In [1]: import numpy as np

In [2]: import numpy.linalg as la

In [3]: np.set_printoptions(precision=2, suppress=True, linewidth=200)

In [4]: def rd(a):
   ...:     return np.round(a, 2) + 0
   ...: 

In [5]: feats = np.loadtxt("case3.csv", delimiter=",")

In [6]: feats
Out[6]: 
array([[ -1.14, -40.61,  20.13],
       [  0.31, -40.58,  19.18],
       [ -1.42, -38.88,  20.79],
       [ -0.79, -40.54,  19.17],
       [  1.23, -39.48,  20.91],
       [ -0.05, -39.1 ,  20.68],
       [  0.16, -39.29,  20.86],
       [  0.76, -39.92,  18.75],
       [  0.63, -39.85,  17.73],
       [ -0.08, -38.28,  21.15],
       [  1.63, -39.12,  18.7 ],
       [ -1.28, -39.68,  20.24],
       [  0.63, -39.92,  20.59],
       [ -0.76, -40.09,  18.8 ],
       [ -1.95, -39.15,  21.24],
       [ -0.5 , -40.48,  20.68],
       [  0.37, -39.77,  21.41]])

In [7]: Xc = (feats - feats.mean(axis=0)) / feats.std(axis=0)

In [8]: print(np.argwhere(np.abs(Xc) > 2))
[[8 2]
 [9 1]]

In [9]: c = la.lstsq(np.delete(Xc, 0, axis=1), Xc[:, 0])[0]

In [10]: print(rd(1 - np.var(Xc[:, 0] - np.delete(Xc, 0, axis=1) @ c)))
0.13

In [11]: x0 = np.array([-3, -3, 3])

In [12]: rhs = feats @ x0

In [13]: print(rd(la.solve(feats.T @ feats, feats.T @ rhs)))
[-3. -3.  3.]

In [14]: rd(la.lstsq(feats, rhs)[0])
Out[14]: array([-3., -3.,  3.])

In [15]: rng = np.random.default_rng(36)

In [16]: rhs = rhs + 0.1 * rng.normal(size=17)

In [17]: rd(rhs)
Out[17]: array([185.53, 178.32, 183.24, 181.48, 177.59, 179.5 , 180.01, 173.73, 170.76, 178.55, 168.64, 183.61, 179.59, 178.83, 187.18, 184.9 , 182.35])

In [18]: c, *_ = la.lstsq(feats, rhs)

In [19]: rd(c)
Out[19]: array([-2.99, -2.99,  3.03])

In [20]: [round(float(la.norm(la.solve(feats.T @ feats + lam * np.eye(3), feats.T @ rhs))), 2) for lam in (0, 1, 10, 100)]
Out[20]: [5.2, 5.09, 4.58, 4.07]

In [21]: print(rd(feats.T @ (rhs - feats @ c)))
[0. 0. 0.]

In [22]: print(rd(la.norm(rhs - feats @ c)))
0.28
